% python3 -q
>>> import numpy as np
>>> import numpy.linalg as la
>>> np.set_printoptions(precision=4, suppress=True, linewidth=160)
>>> u = np.array([-3, -3, -3, -2, -4]) + 0.5
>>> X = np.eye(5) - 2 * np.outer(u, u) / (u @ u)
>>> X
array([[ 0.6241, -0.3759, -0.3759, -0.2256, -0.5263],
       [-0.3759,  0.6241, -0.3759, -0.2256, -0.5263],
       [-0.3759, -0.3759,  0.6241, -0.2256, -0.5263],
       [-0.2256, -0.2256, -0.2256,  0.8647, -0.3158],
       [-0.5263, -0.5263, -0.5263, -0.3158,  0.2632]])
>>> vals, vecs = la.eigh(X)
>>> vec = np.array([1, -1, -3, -5, 3])
>>> round(np.abs(X).sum(axis=1).max(), 4), np.abs(vals).max()
(np.float64(2.1579), np.float64(1.0))
>>> vec = np.array([1, 2, 3, 2, 0])
>>> y = X @ vec
>>> y
array([-1.7068, -0.7068,  0.2932,  0.3759, -3.7895])
>>> np.round(la.solve(X, y), 4) + 0
array([1., 2., 3., 2., 0.])
>>> np.round(la.solve(X, -1 * y), 4) + 0
array([-1., -2., -3., -2.,  0.])
>>> vec = np.array([-5, -1, -8, 2, 8])
>>> la.inv(X)
array([[ 0.6241, -0.3759, -0.3759, -0.2256, -0.5263],
       [-0.3759,  0.6241, -0.3759, -0.2256, -0.5263],
       [-0.3759, -0.3759,  0.6241, -0.2256, -0.5263],
       [-0.2256, -0.2256, -0.2256,  0.8647, -0.3158],
       [-0.5263, -0.5263, -0.5263, -0.3158,  0.2632]])
>>> X.T @ (X @ vec)
array([-5., -1., -8.,  2.,  8.])
>>> np.round(np.sort(np.abs(np.degrees(np.angle(la.eigvals(X))))), 4) + 0
array([  0.,   0.,   0.,   0., 180.])
>>> print([p for p in range(1, 25) if np.allclose(la.matrix_power(X, p), np.eye(5))])
[2, 4, 6, 8, 10, 12, 14, 16, 18, 20, 22, 24]
>>> np.round(la.det(X), 4)
np.float64(-1.0)
>>> np.abs(la.eigvals(X))
array([1., 1., 1., 1., 1.])
>>> proj = np.triu(np.array([[-3, -2, 3, -2, -2],
...     [1, -1, -3, 2, 2],
...     [-2, 2, 1, 1, 1],
...     [2, 3, 2, 2, -2],
...     [-3, -3, 2, 1, -2]]), 1) + np.eye(5)
>>> other = proj @ X @ la.inv(proj)
>>> print(np.round(proj @ X - X @ proj, 4) + 0)
[[ 1.1278  0.3759  1.1278  1.0526  1.5038]
 [-0.3759 -1.1278 -0.3759  0.1504 -0.6015]
 [-0.7519 -1.5038 -0.7519 -0.0752 -1.1278]
 [ 1.0526  0.6015  1.0526  0.8571  1.4286]
 [ 0.     -1.0526  0.      0.5263 -0.1053]]
>>> print(round(la.det(other), 4))
-1.0
>>> other = np.array([[-0.8], [-0.6], [-0.9], [1.6], [-0.6], [0.6]])
>>> cent = np.array([[-0.4, 0.1, 0.8, 0.2, 0.4, 2.1]])
>>> arr = other @ cent
>>> arr
array([[ 0.32, -0.08, -0.64, -0.16, -0.32, -1.68],
       [ 0.24, -0.06, -0.48, -0.12, -0.24, -1.26],
       [ 0.36, -0.09, -0.72, -0.18, -0.36, -1.89],
       [-0.64,  0.16,  1.28,  0.32,  0.64,  3.36],
       [ 0.24, -0.06, -0.48, -0.12, -0.24, -1.26],
       [-0.24,  0.06,  0.48,  0.12,  0.24,  1.26]])
>>> [round(float(x), 4) for x in la.svd(arr, compute_uv=False)[:3]]
[5.2524, 0.0, 0.0]
>>> la.cond(arr) > 100
np.True_
>>> la.matrix_rank(arr, rtol=0.1)
np.int64(1)
>>> print(round(la.norm(arr, 2) / la.norm(arr), 4))
1.0
>>> print(np.argsort(-la.norm(arr, axis=0).round(6), kind="stable")[:3])
[5 2 0]
